>>> import numpy as np
>>> from numpy import linalg as LA
>>> np.set_printoptions(precision=2, suppress=True, linewidth=120, sign=" ")
>>> data = np.load("arr.npy")
>>> data
array([[-0.64,  0.55, -0.55],
       [ 0.55,  0.82,  0.18],
       [-0.55,  0.18,  0.82]])
>>> x = np.array([-5, 3, 3])
>>> np.round(LA.det(data), 2)
np.float64(-1.0)
>>> np.abs(LA.eigvals(data))
array([ 1.,  1.,  1.])
>>> data.sum(axis=0)
array([-0.64,  1.55,  0.45])
>>> data.shape
(3, 3)
>>> np.zeros(3, 3)
Traceback (most recent call last):
  File "<python-input-10>", line 1, in <module>
    np.zeros(3, 3)
    ~~~~~~~~^^^^^^
TypeError: Cannot interpret '3' as a data type
>>> data.mean(axis=0)
array([-0.21,  0.52,  0.15])
>>> np.count_nonzero(data)
np.int64(9)
>>> t3 = np.stack([data, -2 * data, data[::-1]])
>>> LA.norm(t3, axis=(1, 2))
array([ 1.73,  3.46,  1.73])
>>> LA.matrix_rank(t3)
array([ 3,  3,  3])
>>> np.einsum("bij,cij->bc", t3, t3)
array([[ 3., -6.,  1.],
       [-6., 12., -2.],
       [ 1., -2.,  3.]])
>>> M = np.load("mat.npy")
>>> M
array([[-0.3 ,  3.58,  1.49, -3.01],
       [-0.41,  4.79,  1.99, -3.97],
       [-0.68,  8.41,  3.53, -6.99],
       [ 0.04,  0.02,  0.  ,  0.  ],
       [-0.94, 10.79,  4.49, -8.99],
       [-0.58,  7.21,  3.01, -6.01],
       [ 0.01,  0.01,  0.01, -0.01],
       [-0.93, 10.82,  4.49, -9.01],
       [-0.87, 10.77,  4.5 , -9.  ],
       [-0.18,  2.42,  1.01, -2.04],
       [-0.61,  7.21,  3.02, -6.  ],
       [-0.31,  3.62,  1.51, -2.96],
       [-0.3 ,  3.58,  1.53, -3.  ],
       [ 0.02,  0.  ,  0.01, -0.01],
       [-0.41,  4.76,  1.99, -4.02],
       [-0.52,  5.99,  2.54, -4.99],
       [-0.06,  1.19,  0.52, -1.03],
       [-0.5 ,  5.99,  2.51, -5.03],
       [-0.1 ,  1.19,  0.48, -1.02],
       [-0.2 ,  2.41,  1.  , -2.02],
       [-0.53,  5.99,  2.57, -5.02],
       [-0.69,  8.38,  3.51, -6.99],
       [-0.18,  2.39,  0.98, -1.97],
       [-0.22,  2.4 ,  0.96, -2.  ],
       [-0.51,  6.02,  2.53, -5.  ],
       [ 0.  , -0.01,  0.01,  0.05],
       [-0.72,  8.38,  3.52, -6.97],
       [-0.78,  9.62,  4.01, -8.03]])
>>> z = M[:, 2] > np.median(M[:, 2])
>>> u = M[z].mean(axis=0) - M[~z].mean(axis=0)
>>> np.argsort(-np.abs(u).round(6), kind="stable")
array([ 1,  3,  2,  0])
>>> (((M - M.mean(axis=0)) @ u > 0) == z).mean()
np.float64(1.0)
>>> u
array([-0.51,  5.96,  2.5 , -4.97])
>>> mat = np.load("out3.npy")
>>> mat
array([[ 1,  0, -4,  1],
       [ 1,  2, -2,  2],
       [ 1,  1, -3,  3],
       [ 0, -1, -1, -2],
       [ 0, -1, -1,  1],
       [ 0, -1,  1, -1],
       [ 0, -2, -2, -1],
       [ 0, -2, -2, -1],
       [ 1,  1, -3,  3],
       [ 0,  0,  0,  0],
       [ 0, -1,  1, -1],
       [ 1,  0, -2, -1],
       [ 0, -1, -1,  1],
       [ 1,  2, -2,  2],
       [ 0, -1, -1, -2],
       [ 1,  1, -1,  1],
       [ 0,  0,  0,  0],
       [ 1,  1, -1,  1],
       [ 0,  0,  0,  0],
       [ 0, -2,  0, -3],
       [ 0,  0,  0,  0],
       [ 1,  2, -2,  2]])
>>> # row 7 repeats row 6
>>> basis = mat[[7, 5]].astype(float)
>>> for _ in range(7):
...     z = LA.norm(mat[:, None] - basis, axis=-1).argmin(axis=1)
...     basis = np.array([mat[z == j].mean(axis=0) for j in range(2)])
... 
>>> z
array([ 0,  0,  0,  1,  1,  1,  1,  1,  0,  1,  1,  1,  1,  0,  1,  0,  1,  0,  1,  1,  1,  0])
>>> np.bincount(z)
array([  8,  14])
>>> np.abs(basis[1] - basis[0]).argmax()
np.int64(3)
>>> A = np.load("case0.npy")
>>> A
array([[-2, -2, -2],
       [-4, -4, -4],
       [ 4,  4,  4]])
>>> # columns 0 and 1 are equal
>>> (A + A.T) / 2
array([[-2., -3.,  1.],
       [-3., -4.,  0.],
       [ 1.,  0.,  4.]])
>>> np.round(np.sort(np.abs(LA.eigvals(A))), 2) + 0
array([ 0.,  0.,  2.])
>>> round(np.abs(LA.eigvals(A)).max(), 2)
np.float64(2.0)
>>> gram = A.T @ A
>>> LA.matrix_rank(gram)
np.int64(1)
>>> np.round(LA.eigvalsh(gram)[::-1], 2) + 0
array([ 108.,    0.,    0.])
>>> np.trace(gram), (A ** 2).sum()
(np.int64(108), np.int64(108))
>>> feats = np.load("run17.npy")
>>> feats
array([[  0,   3,   4,   4],
       [  4,   7,   7,   5],
       [  7,   7,   8,   7],
       [  7,   9,  10,  11],
       [  7,  14,  10,  13],
       [ 11,  14,  11,  15],
       [ 14,  19,  15,  15],
       [ 15,  22,  16,  15],
       [ 15,  22,  16,  20],
       [ 16,  22,  20,  22],
       [ 19,  27,  25,  25],
       [ 19,  29,  26,  30],
       [ 21,  34,  27,  33],
       [ 26,  35,  28,  33],
       [ 28,  39,  33,  33],
       [ 33,  40,  35,  38],
       [ 33,  43,  36,  42],
       [ 34,  45,  41,  43],
       [ 39,  45,  43,  43],
       [ 42,  50,  47,  45],
       [ 43,  54,  49,  46],
       [ 45,  59,  50,  47],
       [ 49,  61,  52,  47],
       [ 54,  64,  53,  51],
       [ 55,  69,  56,  55],
       [ 56,  72,  57,  60],
       [ 61,  72,  60,  64],
       [ 61,  77,  60,  64],
       [ 63,  77,  61,  68],
       [ 65,  77,  66,  71],
       [ 69,  77,  66,  71],
       [ 69,  80,  71,  76],
       [ 73,  80,  76,  80]])
>>> P = M @ LA.solve(M.T @ M, M.T)
>>> np.allclose(P @ P, P)
True
>>> np.round(P @ M[:, 3], 2) + 0
array([-3.01, -3.97, -6.99,  0.  , -8.99, -6.01, -0.01, -9.01, -9.  , -2.04, -6.  , -2.96, -3.  , -0.01, -4.02, -4.99,
       -1.03, -5.03, -1.02, -2.02, -5.02, -6.99, -1.97, -2.  , -5.  ,  0.05, -6.97, -8.03])
>>> round(float(np.trace(P)), 2)
4.0
>>> z = feats[:, 0] > np.median(feats[:, 0])
>>> u = feats[z].mean(axis=0) - feats[~z].mean(axis=0)
>>> u
array([ 38.7 ,  43.48,  37.51,  36.95])
>>> z.astype(int)
array([ 0,  0,  0,  0,  0,  0,  0,  0,  0,  0,  0,  0,  0,  0,  0,  0,  0,  1,  1,  1,  1,  1,  1,  1,  1,  1,  1,  1,
        1,  1,  1,  1,  1])
>>> def softmax(z):
...     e = np.exp(z - z.max(axis=-1, keepdims=True))
...     return e / e.sum(axis=-1, keepdims=True)
... 
>>> np.round(softmax(10 * feats[21]), 2) + 0
array([ 0.,  1.,  0.,  0.])
>>> softmax(feats).sum(axis=1)
array([ 1.,  1.,  1.,  1.,  1.,  1.,  1.,  1.,  1.,  1.,  1.,  1.,  1.,  1.,  1.,  1.,  1.,  1.,  1.,  1.,  1.,  1.,
        1.,  1.,  1.,  1.,  1.,  1.,  1.,  1.,  1.,  1.,  1.])
>>> scores = feats @ feats.T / np.sqrt(4)
>>> softmax(scores).round(6).argmax(axis=1)
array([ 32,  32,  32,  32,  32,  32,  32,  32,  32,  32,  32,  32,  32,  32,  32,  32,  32,  32,  32,  32,  32,  32,
        32,  32,  32,  32,  32,  32,  32,  32,  32,  32,  32])
>>> softmax(scores)[21] @ feats
array([ 73.,  80.,  76.,  80.])
>>> x = np.array([1, 3, 0, 1])
>>> a = np.maximum(feats @ x, 0)
>>> feats.T @ a
array([ 322493,  393980,  335899,  350509])
>>> np.maximum(feats @ (3 * x), 0)
array([   39,    90,   105,   135,   186,   204,   258,   288,   303,   312,   375,   408,   468,   492,   534,   573,
         612,   636,   651,   711,   753,   807,   837,   891,   951,   996,  1023,  1068,  1086,  1101,  1113,  1155,
        1179])
>>> np.tanh(feats @ x)
array([ 1.,  1.,  1.,  1.,  1.,  1.,  1.,  1.,  1.,  1.,  1.,  1.,  1.,  1.,  1.,  1.,  1.,  1.,  1.,  1.,  1.,  1.,
        1.,  1.,  1.,  1.,  1.,  1.,  1.,  1.,  1.,  1.,  1.])
